>>> import numpy as np
>>> np.set_printoptions(precision=3, suppress=True, linewidth=160)
>>> def tidy(a):
...     return np.round(a, 3) + 0
... 
>>> W0 = np.array([[0, 3, 0, 0, -2, -2, 1, -2],
...     [0, 5, -5, 3, 4, -2, 4, 3],
...     [0, 0, 5, 0, 5, 1, 0, 5],
...     [0, 0, 0, -4, 5, -2, 3, 0],
...     [0, 0, 0, 0, -5, -3, -2, -3],
...     [0, 0, 0, 0, 0, 0, 2, 0],
...     [0, 0, 0, 0, 0, 0, 2, 0],
...     [0, 0, 0, 0, 0, 0, 0, -1]])
>>> W0
array([[ 0,  3,  0,  0, -2, -2,  1, -2],
       [ 0,  5, -5,  3,  4, -2,  4,  3],
       [ 0,  0,  5,  0,  5,  1,  0,  5],
       [ 0,  0,  0, -4,  5, -2,  3,  0],
       [ 0,  0,  0,  0, -5, -3, -2, -3],
       [ 0,  0,  0,  0,  0,  0,  2,  0],
       [ 0,  0,  0,  0,  0,  0,  2,  0],
       [ 0,  0,  0,  0,  0,  0,  0, -1]])
>>> [int(np.linalg.matrix_rank(np.linalg.matrix_power(W0, p))) for p in range(1, 9)]
[7, 6, 6, 6, 6, 6, 6, 6]
>>> np.linalg.matrix_rank(W0 - W0[0, 0] * np.eye(8))
np.int64(7)
>>> W0 @ W0
array([[  0,  15, -15,   9,  22,   0,  14,  17],
       [  0,  25, -50,   3, -10, -33,  25, -25],
       [  0,   0,  25,   0,   0, -10,  -8,   5],
       [  0,   0,   0,  16, -45,  -7, -20, -15],
       [  0,   0,   0,   0,  25,  15,   0,  18],
       [  0,   0,   0,   0,   0,   0,   4,   0],
       [  0,   0,   0,   0,   0,   0,   4,   0],
       [  0,   0,   0,   0,   0,   0,   0,   1]])
>>> print(np.prod(np.diag(W0)), tidy(np.linalg.det(W0)))
0 0.0
>>> A = np.load("w.npy")
>>> A
array([[-1,  1,  0, -3, -1,  0],
       [-3,  2,  0, -2,  2, -1],
       [-2, -2,  0, -2,  3,  2],
       [-2, -2,  0, -1, -3, -1],
       [-3,  3,  2, -1, -2,  3],
       [-2, -3,  3, -1,  1,  0]])
>>> A2 = A / np.linalg.norm(A, axis=1, keepdims=True)
>>> G = A2 @ A2.T
>>> np.argwhere(np.triu(np.abs(G) > 0.95, 1))
array([], shape=(0, 2), dtype=int64)
>>> tidy(G[3])
array([ 0.397, -0.049, -0.046,  1.   ,  0.153,  0.375])
>>> tidy(np.linalg.norm(A2, axis=1))
array([1., 1., 1., 1., 1., 1.])
>>> print(tidy(G))
[[ 1.     0.554  0.173  0.397  0.529  0.059]
 [ 0.554  1.     0.426 -0.049  0.355  0.174]
 [ 0.173  0.426  1.    -0.046  0.067  0.612]
 [ 0.397 -0.049 -0.046  1.     0.153  0.375]
 [ 0.529  0.355  0.067  0.153  1.     0.068]
 [ 0.059  0.174  0.612  0.375  0.068  1.   ]]
